$ python -q
>>> import numpy as np
>>> np.set_printoptions(precision=2, suppress=True, linewidth=140, legacy="1.25")
>>> W0 = np.load("dump.npy")
>>> W0
array([[ 0.42,  0.19,  0.29, -0.29, -0.2 ],
       [ 0.19,  0.91, -0.14,  0.14, -0.1 ],
       [ 0.29, -0.14,  0.29, -0.29, -0.13],
       [-0.29,  0.14, -0.29,  0.29,  0.13],
       [-0.2 , -0.1 , -0.13,  0.13,  0.09]])
>>> # a projection of rank 2
>>> r = np.linalg.matrix_rank(W0)
>>> r
2
>>> N = np.linalg.svd(W0)[2][r:].T
>>> np.round(W0 @ N, 2) + 0
array([[0., 0., 0.],
       [0., 0., 0.],
       [0., 0., 0.],
       [0., 0., 0.],
       [0., 0., 0.]])
>>> np.allclose(W0 @ N, 0)
True
>>> N.shape
(5, 3)
>>> np.linalg.matrix_rank(W0.T @ W0), np.linalg.matrix_rank(W0 @ W0.T)
(2, 2)
>>> [int(np.linalg.matrix_rank(W0[:i])) for i in range(1, len(W0) + 1)]
[1, 2, 2, 2, 2]
>>> F = np.load("w.npy")
>>> F
array([[ 0.8, -1. , -0.5],
       [ 0.1, -0.1,  0.1],
       [ 1.6,  0.3,  0.9],
       [ 1.5,  3.1,  0.8],
       [-1. ,  0.6,  0.4],
       [-0.4, -0.5,  2.1],
       [ 1.6, -0.6,  0. ],
       [ 0. ,  0.1, -1.4],
       [ 0.4,  0.1, -0.4],
       [-1.1,  0.7, -0.6],
       [-1.3, -1.3,  0.3],
       [ 2.5, -1.8, -0.7],
       [ 1.1,  0.1,  1.8],
       [ 0.2,  0.6,  0.9],
       [ 2. , -1.6, -0.9],
       [ 1.1, -1.5, -0.7],
       [ 0.6,  0.5,  0.5],
       [-0.7, -0.5,  0.6],
       [ 2.1,  1.8,  0.3],
       [ 1. ,  0.5,  0.8],
       [ 0.3,  0.9,  1.4],
       [ 1.4,  0.7,  0. ],
       [ 0.4,  0.1, -0.3],
       [-0.1, -0.6,  0.7],
       [-1.2,  0.2,  1.1],
       [ 0.2,  0.4,  0.4],
       [-0.3, -1.8, -1.3],
       [-0.5, -1.2, -0.7],
       [ 0.2,  0.1,  0.5],
       [ 0. ,  0.3, -0.8],
       [-1.5,  0.2,  0. ],
       [-0.8,  0.6, -1.7],
       [22. , -6. , 10. ],
       [ 0.4,  0. , -0.2]])
>>> # row 32 dominates
>>> A2 = F / np.sqrt((F ** 2).mean(axis=1, keepdims=True))
>>> np.linalg.norm(A2, axis=1)
array([1.73, 1.73, 1.73, 1.73, 1.73, 1.73, 1.73, 1.73, 1.73, 1.73, 1.73, 1.73, 1.73, 1.73, 1.73, 1.73, 1.73, 1.73, 1.73, 1.73, 1.73, 1.73,
       1.73, 1.73, 1.73, 1.73, 1.73, 1.73, 1.73, 1.73, 1.73, 1.73, 1.73, 1.73])
>>> A2[1]
array([ 1., -1.,  1.])
